% ipython --no-banner

In [1]: import numpy as np

In [2]: np.set_printoptions(precision=2, suppress=True, linewidth=100, floatmode="fixed")

In [3]: feats = np.loadtxt("test18.csv", delimiter=",")

In [4]: print(feats)
[[-1.39 -1.01  0.83]
 [-2.12 -1.51  1.20]
 [-0.67 -0.50  0.39]
 [-2.09 -1.50  1.24]
 [-2.09 -1.52  1.21]
 [-1.39 -1.01  0.79]
 [-0.01  0.02  0.00]
 [-0.70 -0.54  0.38]
 [-3.49 -2.47  2.02]
 [-1.43 -1.04  0.80]
 [-1.45 -0.98  0.82]
 [-2.80 -2.02  1.66]
 [-3.53 -2.48  2.00]
 [-3.51 -2.48  1.98]
 [-1.42 -1.00  0.79]
 [-2.77 -2.03  1.61]
 [-1.40 -1.00  0.82]
 [-2.07 -1.50  1.19]
 [-2.79 -2.00  1.61]
 [-2.81 -2.02  1.62]
 [-0.70 -0.53  0.42]
 [-1.39 -1.00  0.78]
 [-1.40 -0.98  0.80]
 [-1.40 -1.01  0.79]
 [-3.51 -2.48  2.01]
 [-2.83 -1.98  1.59]
 [-1.40 -0.99  0.76]
 [-1.42 -0.97  0.84]
 [-0.70 -0.54  0.40]]

In [5]: Xc = feats - feats.mean(axis=0)

In [6]: left, sv, Vh = np.linalg.svd(Xc, full_matrices=False)

In [7]: print(np.abs(left[:, 0]).argmax())
6

In [8]: print(np.searchsorted(np.cumsum(sv ** 2) / (sv ** 2).sum(), 0.9) + 1)
1

In [9]: print(np.round(sv ** 2 / (sv ** 2).sum(), 2) + 0)
[1.00 0.00 0.00]

In [10]: print(np.abs(Vh[-1]))
[0.22 0.41 0.89]

In [11]: print(np.abs(Vh[0]).argmax())
0

In [12]: dist = np.linalg.norm(feats[:, None] - feats[None], axis=-1)

In [13]: print(dist.mean(axis=1).argmax())
6

In [14]: print(np.unravel_index(dist.round(6).argmax(), dist.shape))
(np.int64(6), np.int64(12))

In [15]: print(dist[2].round(6).argsort(kind="stable")[:4])
[ 2  7 28 20]

In [16]: print((dist + 1e9 * np.eye(29)).round(6).argmin(axis=1))
[16  4  7  4  1 23  2 28 24 14 27 19 24 12 23 18  0  4 19 18 28  5 16  5 12 18 21 10  7]

In [17]: u, r1 = feats[5], feats[28]

In [18]: print(round(u @ r1, 2))
1.83

In [19]: print(round(float(u @ u), 2))
3.58

In [20]: pr = (u @ r1) / (u @ u) * u

In [21]: print(np.outer(u, r1))
[[ 0.97  0.75 -0.56]
 [ 0.71  0.55 -0.40]
 [-0.55 -0.43  0.32]]

In [22]: print(r1 - pr)
[ 0.01 -0.02 -0.01]

In [23]: print(np.round((r1 - pr) @ u, 2))
-0.0

In [24]: print([round(float(x), 2) for x in np.linalg.svd(feats, compute_uv=False)[:3]])
[15.44, 0.12, 0.11]

In [25]: print(round(np.log10(np.linalg.cond(feats))))
2

In [26]: print(np.abs(np.linalg.svd(feats)[2][-1]))
[0.32 0.28 0.91]

In [27]: cov = np.cov(feats, rowvar=False)

In [28]: print(np.round(np.polyfit(feats[:, 0], feats[:, 2], 1), 2) + 0)
[-0.57  0.00]

In [29]: print(np.round(np.corrcoef(feats[:, 0], feats[:, 2])[0, 1], 2))
-1.0

In [30]: print(cov.shape)
(3, 3)

In [31]: print(np.median(feats, axis=0))
[-1.43 -1.01  0.83]

In [32]: print(np.argsort(-feats.std(axis=0).round(6), kind="stable"))
[0 1 2]

In [33]: J = np.load("m.npy")

In [34]: print(J)
[[-1  0  1  2  3]
 [ 4  5  6  7  8]
 [ 9 10 11 12 13]
 [14 15 16 17 18]
 [19 20 21 22 23]
 [24 25 26 27 28]]

In [35]: # null space of dimension 3

In [36]: left, sv, Vh = np.linalg.svd(J)

In [37]: vecs = Vh[:(sv > 1e-8).sum()]

In [38]: rng = np.random.default_rng(7612)

In [39]: vec = J[1] + -1 * J[2] + rng.integers(2) * np.eye(5)[0]

In [40]: print(vec)
[-4.00 -5.00 -5.00 -5.00 -5.00]

In [41]: print(np.linalg.matrix_rank(np.vstack([J, vec])))
3

In [42]: print(np.diag(vecs.T @ vecs))
[0.60 0.30 0.20 0.30 0.60]

In [43]: print(np.linalg.lstsq(J[:-1].T, J[-1])[2])
2

In [44]: print(np.allclose(J[:-1].T @ np.linalg.lstsq(J[:-1].T, J[-1])[0], J[-1]))
True

In [45]: print(np.abs(np.diag(np.linalg.qr(J)[1])) > 1e-9)
[ True  True False False False]

In [46]: r = np.linalg.matrix_rank(J)

In [47]: print(r)
2

In [48]: ns = np.linalg.svd(J)[2][r:].T

In [49]: print(np.round(J @ ns, 2) + 0)
[[0.00 0.00 0.00]
 [0.00 0.00 0.00]
 [0.00 0.00 0.00]
 [0.00 0.00 0.00]
 [0.00 0.00 0.00]
 [0.00 0.00 0.00]]

In [50]: print(np.round(ns @ ns.T, 2) + 0)
[[ 0.40 -0.40 -0.20  0.00  0.20]
 [-0.40  0.70 -0.20 -0.10  0.00]
 [-0.20 -0.20  0.80 -0.20 -0.20]
 [ 0.00 -0.10 -0.20  0.70 -0.40]
 [ 0.20  0.00 -0.20 -0.40  0.40]]

In [51]: print(np.linalg.matrix_rank(J.T @ J), np.linalg.matrix_rank(J @ J.T))
2 2

In [52]: print(np.allclose(J @ ns, 0))
True

In [53]: print([int(np.linalg.matrix_rank(J[:, :j + 1])) for j in range(5)])
[1, 2, 2, 2, 2]

In [54]: print(np.linalg.matrix_rank(J, rtol=0.1))
1

In [55]: print(np.argsort(-np.linalg.norm(J, axis=0).round(6), kind="stable")[:3])
[4 3 2]

In [56]: cov = feats.T @ feats

In [57]: print(np.linalg.svd(feats, compute_uv=False) ** 2)
[238.35   0.01   0.01]

In [58]: print(np.linalg.eigvalsh(cov)[::-1])
[238.35   0.01   0.01]

In [59]: print((feats @ feats.T).shape)
(29, 29)

In [60]: print(round(float(np.trace(cov)), 2), round((feats ** 2).sum(), 2))
238.38 238.38

In [61]: print(np.linalg.matrix_rank(cov))
3

In [62]: print(np.diag(cov))
[129.73  65.94  42.70]

In [63]: u = np.array([3, 3, 1, 3, 0, 2, 2])

In [64]: r1 = np.array([-8, -8, 7, 2, -4, 9, 1])

In [65]: data = np.outer(u, r1)

In [66]: print(data)
[[-24 -24  21   6 -12  27   3]
 [-24 -24  21   6 -12  27   3]
 [ -8  -8   7   2  -4   9   1]
 [-24 -24  21   6 -12  27   3]
 [  0   0   0   0   0   0   0]
 [-16 -16  14   4  -8  18   2]
 [-16 -16  14   4  -8  18   2]]

In [67]: print(np.linalg.matrix_rank(data, rtol=0.1))
1

In [68]: print(np.linalg.cond(data) > 100)
True

In [69]: r = np.linalg.matrix_rank(data)

In [70]: print(r)
1

In [71]: ns = np.linalg.svd(data)[2][r:].T

In [72]: print([int(np.linalg.matrix_rank(data[:, :j + 1])) for j in range(7)])
[1, 1, 1, 1, 1, 1, 1]

In [73]: print([int(np.linalg.matrix_rank(np.delete(data, i, axis=0))) for i in range(7)])
[1, 1, 1, 1, 1, 1, 1]

In [74]: print(ns.shape)
(7, 6)

In [75]: print([int(np.linalg.matrix_rank(data[:i])) for i in range(1, len(data) + 1)])
[1, 1, 1, 1, 1, 1, 1]

In [76]: print(np.linalg.matrix_rank(data.T @ data), np.linalg.matrix_rank(data @ data.T))
1 1

In [77]: cov = data.T @ data

In [78]: print(np.round(np.linalg.svd(data, compute_uv=False) ** 2, 2) + 0)
[10044.00     0.00     0.00     0.00     0.00     0.00     0.00]

In [79]: print(np.allclose(cov, cov.T))
True

In [80]: print(np.round(np.linalg.eigvalsh(cov)[::-1], 2) + 0)
[10044.00     0.00     0.00     0.00     0.00     0.00     0.00]
